>>> import numpy as np
>>> import numpy.linalg as la
>>> np.set_printoptions(precision=2, suppress=True, linewidth=140, legacy="1.25")
>>> Z = np.array([[1.7, -1.9, 0.7, -1.7, -0.5, -0.5, 2.2, -1.0],
...     [1.4, -0.3, -1.2, -1.2, -0.3, 0.4, -1.3, 0.0],
...     [-0.3, -0.7, -1.2, 1.2, -0.5, 0.3, 0.4, -0.7],
...     [-0.5, 0.5, 1.8, -0.1, 0.5, -0.2, -0.9, 0.9]])
>>> rng = np.random.default_rng(35)
>>> data = np.array([[1, 4, 2, -5],
...     [-3, 0, 5, 5],
...     [-5, 3, -3, -4],
...     [-5, -2, -2, -4],
...     [-3, -2, -2, -2],
...     [2, 3, 0, -5],
...     [-1, 4, 2, 1],
...     [-4, -1, 2, 5],
...     [-4, -3, -3, 5],
...     [1, -3, -5, 2],
...     [4, -3, -3, -3],
...     [-1, -2, 0, 3],
...     [1, 3, 4, 4],
...     [4, 5, -1, 0],
...     [-3, 3, 0, 0],
...     [0, 1, -1, 5],
...     [-4, -5, -3, -4]]) @ Z + 0.1 * rng.normal(size=(17, 8))
>>> print(data)
[[  9.09  -6.92 -15.38  -3.53  -5.06   2.7    2.16  -6.91]
 [ -9.05   4.74   0.84  10.39   1.71   2.    -9.05   3.94]
 [ -1.48   8.76 -10.6    1.61   1.04   3.53 -12.61   3.42]
 [ -8.71   9.33  -5.69   8.76   2.06   2.08  -5.64   2.8 ]
 [ -6.24   6.87  -0.99   5.45   1.99   0.69  -2.89   2.66]
 [ 10.07  -7.04 -11.11  -6.37  -4.53   1.2    5.03  -6.44]
 [  2.64  -0.36  -6.05  -0.84  -1.18   2.39  -7.49   0.41]
 [-11.42   8.88   5.03   9.73   3.62   1.11 -11.17   7.16]
 [-12.53  13.19  13.34   6.25   7.06  -1.12 -10.57  10.5 ]
 [ -1.96   3.37  13.85  -4.33   3.87  -3.54   2.37   4.39]
 [  5.    -6.17   4.58  -6.55  -1.19  -3.34  14.07  -4.54]
 [ -6.06   3.81   7.3    3.75   2.48  -0.68  -2.34   3.7 ]
 [  2.85  -3.71  -0.61  -0.84  -1.37   1.01  -3.86  -0.35]
 [ 14.15  -8.28  -1.88 -13.96  -2.96  -0.53   1.89  -3.36]
 [ -0.76   4.78  -5.69   1.52   0.64   2.76 -10.28   3.15]
 [ -0.76   2.83   9.18  -2.81   2.71  -0.95  -6.3    5.31]
 [-10.79   9.21  -0.4    9.79   3.06  -0.11   0.03   2.6 ]]
>>> lab = rng.permutation(8)
>>> Y = data[:, lab] * rng.choice([-1, 1], 8)
>>> print(Y)
[[  6.92   2.7   -9.09  -5.06 -15.38   2.16  -3.53  -6.91]
 [ -4.74   2.     9.05   1.71   0.84  -9.05  10.39   3.94]
 [ -8.76   3.53   1.48   1.04 -10.6  -12.61   1.61   3.42]
 [ -9.33   2.08   8.71   2.06  -5.69  -5.64   8.76   2.8 ]
 [ -6.87   0.69   6.24   1.99  -0.99  -2.89   5.45   2.66]
 [  7.04   1.2  -10.07  -4.53 -11.11   5.03  -6.37  -6.44]
 [  0.36   2.39  -2.64  -1.18  -6.05  -7.49  -0.84   0.41]
 [ -8.88   1.11  11.42   3.62   5.03 -11.17   9.73   7.16]
 [-13.19  -1.12  12.53   7.06  13.34 -10.57   6.25  10.5 ]
 [ -3.37  -3.54   1.96   3.87  13.85   2.37  -4.33   4.39]
 [  6.17  -3.34  -5.    -1.19   4.58  14.07  -6.55  -4.54]
 [ -3.81  -0.68   6.06   2.48   7.3   -2.34   3.75   3.7 ]
 [  3.71   1.01  -2.85  -1.37  -0.61  -3.86  -0.84  -0.35]
 [  8.28  -0.53 -14.15  -2.96  -1.88   1.89 -13.96  -3.36]
 [ -4.78   2.76   0.76   0.64  -5.69 -10.28   1.52   3.15]
 [ -2.83  -0.95   0.76   2.71   9.18  -6.3   -2.81   5.31]
 [ -9.21  -0.11  10.79   3.06  -0.4    0.03   9.79   2.6 ]]
>>> Uu, _, vt = la.svd(data.T @ Y)
>>> print(lab)
[1 5 0 4 2 6 3 7]
>>> print(np.round(Uu @ vt, 2) + 0)
[[ 0.  0. -1.  0.  0.  0.  0.  0.]
 [-1.  0.  0.  0.  0.  0.  0.  0.]
 [ 0.  0.  0.  0.  1.  0.  0.  0.]
 [ 0.  0.  0.  0.  0.  0.  1.  0.]
 [ 0.  0.  0.  1.  0.  0.  0.  0.]
 [ 0.  1.  0.  0.  0.  0.  0.  0.]
 [ 0.  0.  0.  0.  0.  1.  0.  0.]
 [ 0.  0.  0.  0.  0.  0.  0.  1.]]
